$ python -q
>>> import numpy as np
>>> from numpy import linalg as LA
>>> np.set_printoptions(suppress=True, linewidth=200)
>>> J = np.array([[8, 2, 10, 3],
...     [7, 1, 9, 2],
...     [4, -2, 6, -1],
...     [9, 3, 11, 4],
...     [3, -3, 5, -2],
...     [5, -1, 7, 0]])
>>> J
array([[ 8,  2, 10,  3],
       [ 7,  1,  9,  2],
       [ 4, -2,  6, -1],
       [ 9,  3, 11,  4],
       [ 3, -3,  5, -2],
       [ 5, -1,  7,  0]])
>>> left, sig, vt = LA.svd(J)
>>> evecs = vt[:(sig > 1e-8).sum()]
>>> rng = np.random.default_rng(19819)
>>> vec = J[0] + 4 * J[4] + rng.integers(2) * np.eye(4)[3]
>>> vec
array([ 20., -10.,  30.,  -5.])
>>> np.round(np.diag(evecs.T @ evecs), 2)
array([0.36, 0.56, 0.65, 0.42])
>>> np.round(evecs.T @ evecs, 2)
array([[ 0.36,  0.06,  0.46,  0.11],
       [ 0.06,  0.56, -0.11,  0.48],
       [ 0.46, -0.11,  0.65, -0.01],
       [ 0.11,  0.48, -0.01,  0.42]])
>>> LA.matrix_rank(np.vstack([J, vec]))
np.int64(2)
>>> rk = LA.matrix_rank(J)
>>> rk
np.int64(2)
>>> null = LA.svd(J)[2][rk:].T
>>> null.shape
(4, 2)
>>> np.allclose(J @ null, 0)
True
>>> [int(LA.matrix_rank(np.delete(J, i, axis=0))) for i in range(6)]
[2, 2, 2, 2, 2, 2]
>>> np.round(J @ null, 2) + 0
array([[0., 0.],
       [0., 0.],
       [0., 0.],
       [0., 0.],
       [0., 0.],
       [0., 0.]])
>>> left, sig, vt = LA.svd(J)
>>> np.argmax(sig[:-1] / (sig[1:] + 1e-6)) + 1
np.int64(2)
>>> sig.round(2) + 0
array([25.95,  6.68,  0.  ,  0.  ])
>>> other = left[:, :2] @ np.diag(sig[:2]) @ vt[:2]
>>> LA.matrix_rank(other)
np.int64(2)
>>> round(float(LA.norm(J - other, 2)), 2), np.round(sig[2], 2)
(0.0, np.float64(0.0))
>>> round(np.abs(J - other).max(), 2)
np.float64(0.0)
>>> round(float(LA.norm(J - other) / LA.norm(J)), 2)
0.0
>>> np.unique(J.round(6), axis=0).shape
(6, 4)
>>> np.abs(np.diag(LA.qr(J)[1])) > 1e-9
array([ True,  True, False, False])
>>> LA.lstsq(J[:-1].T, J[-1])[2]
np.int32(2)
>>> round(float(np.trace(LA.pinv(J) @ J)), 2)
2.0
>>> LA.cond(J) > 100
np.True_
>>> np.argsort(-LA.norm(J, axis=0).round(6), kind="stable")[:3]
array([2, 0, 3])
>>> LA.matrix_rank(J, rtol=0.1)
np.int64(2)
>>> feats = np.loadtxt("layer9.csv", delimiter=",")
>>> feats.round(2)
array([[ 0.06,  0.15, -0.19],
       [ 0.15,  0.35, -0.45],
       [-0.19, -0.45,  0.58]])
>>> [round(float(x), 2) for x in LA.svd(feats, compute_uv=False)[:3]]
[1.0, 0.0, 0.0]
>>> np.round(LA.norm(feats, 2) / LA.norm(feats), 2)
np.float64(1.0)
>>> P = np.triu(np.array([[-1, -4, -5], [-1, -4, -3], [4, 0, -1]]), 1) + np.eye(3)
>>> other = P @ feats @ LA.inv(P)
>>> np.round(P @ feats - feats @ P, 2)
array([[ 0.37,  1.12, -0.32],
       [ 0.58,  1.96,  0.06],
       [ 0.  , -0.78, -2.33]])
>>> np.round(LA.det(other), 2)
np.float64(-0.0)
>>> LA.matrix_rank(other)
np.int64(1)
>>> np.trace(other), np.trace(feats)
(np.float64(1.0), np.float64(1.0))
>>> np.round(LA.norm(feats) ** 2 / LA.norm(feats, 2) ** 2, 2)
np.float64(1.0)
>>> round(float(LA.norm(feats[0] - feats[1])), 2)
0.34
>>> round(LA.norm(feats[0], 1), 2), round(float(LA.norm(feats[0], np.inf)), 2)
(np.float64(0.41), 0.19)
>>> round(LA.norm(feats, "nuc"), 2)
np.float64(1.0)
>>> np.round(LA.norm(feats, axis=0), 2)
array([0.25, 0.59, 0.76])
>>> np.round(LA.norm(feats, axis=1), 2)
array([0.25, 0.59, 0.76])
>>> M = np.abs(np.array([[-4, 0, 7, 9, 2, -5, 4, 6],
...     [-8, -9, 4, -4, -2, -2, -1, 8],
...     [1, -7, 4, 6, 4, 7, 1, 7],
...     [1, 8, 9, -7, -2, 2, 1, 4],
...     [-1, 4, -3, -5, -3, 9, 0, -7],
...     [-7, 6, 3, -1, 5, -4, 5, -3],
...     [-4, 5, 2, 1, 9, -1, 7, 7],
...     [-2, 5, -4, 7, 8, -5, 3, -4]])) + np.eye(8)
>>> M = M / M.sum(axis=1, keepdims=True)
>>> M.round(2)
array([[0.13, 0.  , 0.18, 0.24, 0.05, 0.13, 0.11, 0.16],
       [0.21, 0.26, 0.1 , 0.1 , 0.05, 0.05, 0.03, 0.21],
       [0.03, 0.18, 0.13, 0.16, 0.11, 0.18, 0.03, 0.18],
       [0.03, 0.23, 0.26, 0.23, 0.06, 0.06, 0.03, 0.11],
       [0.03, 0.12, 0.09, 0.15, 0.12, 0.27, 0.  , 0.21],
       [0.2 , 0.17, 0.09, 0.03, 0.14, 0.14, 0.14, 0.09],
       [0.11, 0.14, 0.05, 0.03, 0.24, 0.03, 0.22, 0.19],
       [0.05, 0.13, 0.1 , 0.18, 0.21, 0.13, 0.08, 0.13]])
>>> other = M / LA.norm(M, axis=1, keepdims=True)
>>> gram = other @ other.T
>>> (np.abs(gram) > 0.9).astype(int)
array([[1, 0, 0, 0, 0, 0, 0, 0],
       [0, 1, 0, 0, 0, 0, 0, 0],
       [0, 0, 1, 0, 1, 0, 0, 1],
       [0, 0, 0, 1, 0, 0, 0, 0],
       [0, 0, 1, 0, 1, 0, 0, 0],
       [0, 0, 0, 0, 0, 1, 0, 0],
       [0, 0, 0, 0, 0, 0, 1, 0],
       [0, 0, 1, 0, 0, 0, 0, 1]])
>>> gram[2].round(2)
array([0.79, 0.82, 1.  , 0.87, 0.96, 0.75, 0.66, 0.92])
>>> gram.round(2)
array([[1.  , 0.67, 0.79, 0.77, 0.77, 0.67, 0.59, 0.81],
       [0.67, 1.  , 0.82, 0.78, 0.7 , 0.82, 0.7 , 0.74],
       [0.79, 0.82, 1.  , 0.87, 0.96, 0.75, 0.66, 0.92],
       [0.77, 0.78, 0.87, 1.  , 0.72, 0.62, 0.53, 0.81],
       [0.77, 0.7 , 0.96, 0.72, 1.  , 0.7 , 0.59, 0.88],
       [0.67, 0.82, 0.75, 0.62, 0.7 , 1.  , 0.85, 0.8 ],
       [0.59, 0.7 , 0.66, 0.53, 0.59, 0.85, 1.  , 0.8 ],
       [0.81, 0.74, 0.92, 0.81, 0.88, 0.8 , 0.8 , 1.  ]])
>>> (gram - 2 * np.eye(8)).round(6).argmax(axis=1)
array([7, 5, 4, 2, 2, 6, 5, 2])
>>> z = rng.permutation(8)
>>> z
array([3, 6, 7, 5, 2, 4, 0, 1])
>>> other = M[z][:, z]
>>> round(np.trace(other), 2)
np.float64(1.36)
>>> np.allclose(other, M)
False
>>> F = np.arange(15).reshape(5, 3) + -3
>>> F
array([[-3, -2, -1],
       [ 0,  1,  2],
       [ 3,  4,  5],
       [ 6,  7,  8],
       [ 9, 10, 11]])
>>> other = F / LA.norm(F, axis=1, keepdims=True)
>>> gram = other @ other.T
>>> np.argwhere(np.triu(np.abs(gram) > 0.95, 1))
array([[2, 3],
       [2, 4],
       [3, 4]])
>>> gram[0].round(2)
array([ 1.  , -0.48, -0.83, -0.88, -0.89])
>>> left, sig, vt = LA.svd(F)
>>> np.argmax(sig[:-1] / (sig[1:] + 1e-6)) + 1
np.int64(2)
>>> sig.round(2) + 0
array([22.69,  2.29,  0.  ])
>>> other = left[:, :2] @ np.diag(sig[:2]) @ vt[:2]
>>> LA.matrix_rank(F, rtol=0.05)
np.int64(2)
>>> LA.matrix_rank(other)
np.int64(2)
>>> other = np.array([[6, 3, -8],
...     [-6, 3, 6],
...     [-4, 5, -8],
...     [-5, -8, 4],
...     [2, 7, 0],
...     [0, 0, -1],
...     [-9, 8, -2],
...     [5, 0, -3]])
>>> np.vstack([M, other.T]).shape
(11, 8)
>>> LA.matrix_rank(M @ other)
np.int64(3)
>>> np.round(np.einsum("ij->j", M), 2)
array([0.78, 1.23, 1.01, 1.11, 0.98, 1.  , 0.62, 1.28])
>>> LA.matrix_rank(np.vstack([M, other.T]))
np.int64(8)
>>> rk = LA.matrix_rank(F)
>>> rk
np.int64(2)
>>> null = LA.svd(F)[2][rk:].T
>>> LA.matrix_rank(F.T @ F), LA.matrix_rank(F @ F.T)
(np.int64(2), np.int64(2))
>>> [int(LA.matrix_rank(np.delete(F, i, axis=0))) for i in range(5)]
[2, 2, 2, 2, 2]
>>> K = np.load("a.npy")
>>> K.round(2)
array([[-0.34,  0.56,  0.26, -0.32,  0.63, -0.02],
       [-0.11, -0.02,  0.45,  0.2 , -0.13, -0.78],
       [ 0.29,  0.05, -0.67, -0.34,  0.24, -0.4 ],
       [-0.4 , -0.07,  0.03, -0.73, -0.54,  0.02],
       [-0.57,  0.4 , -0.5 ,  0.44, -0.25, -0.09],
       [ 0.29,  0.21, -0.04, -0.14, -0.18, -0.42],
       [ 0.46,  0.69,  0.15,  0.01, -0.38,  0.21]])
>>> vec = np.array([1, 1, 1, 1, 5, 4])
>>> rhs = K @ vec
>>> np.round(LA.lstsq(K, rhs)[0], 2)
array([1., 1., 1., 1., 5., 4.])
>>> rhs.round(2)
array([ 3.18, -3.24, -1.09, -3.82, -1.82, -2.29,  0.24])
>>> rhs = rhs + 0.05 * rng.normal(size=7)
>>> rhs.round(2)
array([ 3.15, -3.24, -1.16, -3.85, -1.87, -2.3 ,  0.23])
>>> beta, *_ = LA.lstsq(K, rhs)
>>> np.round(LA.norm(rhs - K @ beta), 2)
np.float64(0.01)
>>> beta.round(2)
array([1.02, 0.95, 1.06, 1.04, 5.  , 4.03])
>>> np.round(K.T @ (rhs - K @ beta), 2) + 0
array([0., 0., 0., 0., 0., 0.])
